In [1]: import numpy as np

In [2]: np.set_printoptions(precision=3, suppress=True, linewidth=200)

In [3]: A2 = np.array([[6, 5], [-6, -2]])

In [4]: C = np.array([[3, 5], [5, 2]])

In [5]: A = np.block([[A2, np.array([[6, 5], [-8, 4]])], [np.zeros((2, 2)), C]])

In [6]: A
Out[6]: 
array([[ 6.,  5.,  6.,  5.],
       [-6., -2., -8.,  4.],
       [ 0.,  0.,  3.,  5.],
       [ 0.,  0.,  5.,  2.]])

In [7]: x0 = np.array([0, 0, 2, 0])

In [8]: h = np.maximum(A @ x0, 0)

In [9]: np.maximum(A @ (3 * x0), 0)
Out[9]: array([36.,  0., 18., 30.])

In [10]: np.flatnonzero(h > 1e-9)
Out[10]: array([0, 2, 3])

In [11]: print(A.T @ h)
[ 72.  60. 140. 110.]

In [12]: np.maximum(A @ x0, 0) - np.maximum(-A @ x0, 0)
Out[12]: array([ 12., -16.,   6.,  10.])

In [13]: E = np.loadtxt("out3.csv", delimiter=",")

In [14]: E
Out[14]: 
array([[2., 3., 1., 1., 2., 2.],
       [0., 0., 2., 3., 2., 1.],
       [0., 0., 3., 3., 0., 0.],
       [0., 0., 0., 0., 0., 3.],
       [0., 0., 0., 0., 1., 1.],
       [0., 0., 0., 0., 0., 2.]])

In [15]: rank = np.linalg.matrix_rank(E)

In [16]: print(rank)
5

In [17]: null = np.linalg.svd(E)[2][rank:].T

In [18]: [int(np.linalg.matrix_rank(np.delete(E, i, axis=0))) for i in range(6)]
Out[18]: [4, 4, 4, 5, 4, 5]

In [19]: np.round(null[:, 0] / null[np.abs(null[:, 0]).round(6).argmax(), 0], 3) + 0
Out[19]: array([ 1.   , -0.667,  0.   ,  0.   ,  0.   ,  0.   ])

In [20]: np.allclose(E @ null, 0)
Out[20]: True

In [21]: np.round(E @ null, 3) + 0
Out[21]: 
array([[0.],
       [0.],
       [0.],
       [0.],
       [0.],
       [0.]])

In [22]: np.linalg.matrix_rank(E.T @ E), np.linalg.matrix_rank(E @ E.T)
Out[22]: (np.int64(5), np.int64(5))

In [23]: np.round(null @ null.T, 3) + 0
Out[23]: 
array([[ 0.692, -0.462,  0.   ,  0.   ,  0.   ,  0.   ],
       [-0.462,  0.308,  0.   ,  0.   ,  0.   ,  0.   ],
       [ 0.   ,  0.   ,  0.   ,  0.   ,  0.   ,  0.   ],
       [ 0.   ,  0.   ,  0.   ,  0.   ,  0.   ,  0.   ],
       [ 0.   ,  0.   ,  0.   ,  0.   ,  0.   ,  0.   ],
       [ 0.   ,  0.   ,  0.   ,  0.   ,  0.   ,  0.   ]])

In [24]: [int(np.linalg.matrix_rank(E[:i])) for i in range(1, len(E) + 1)]
Out[24]: [1, 2, 3, 4, 5, 5]
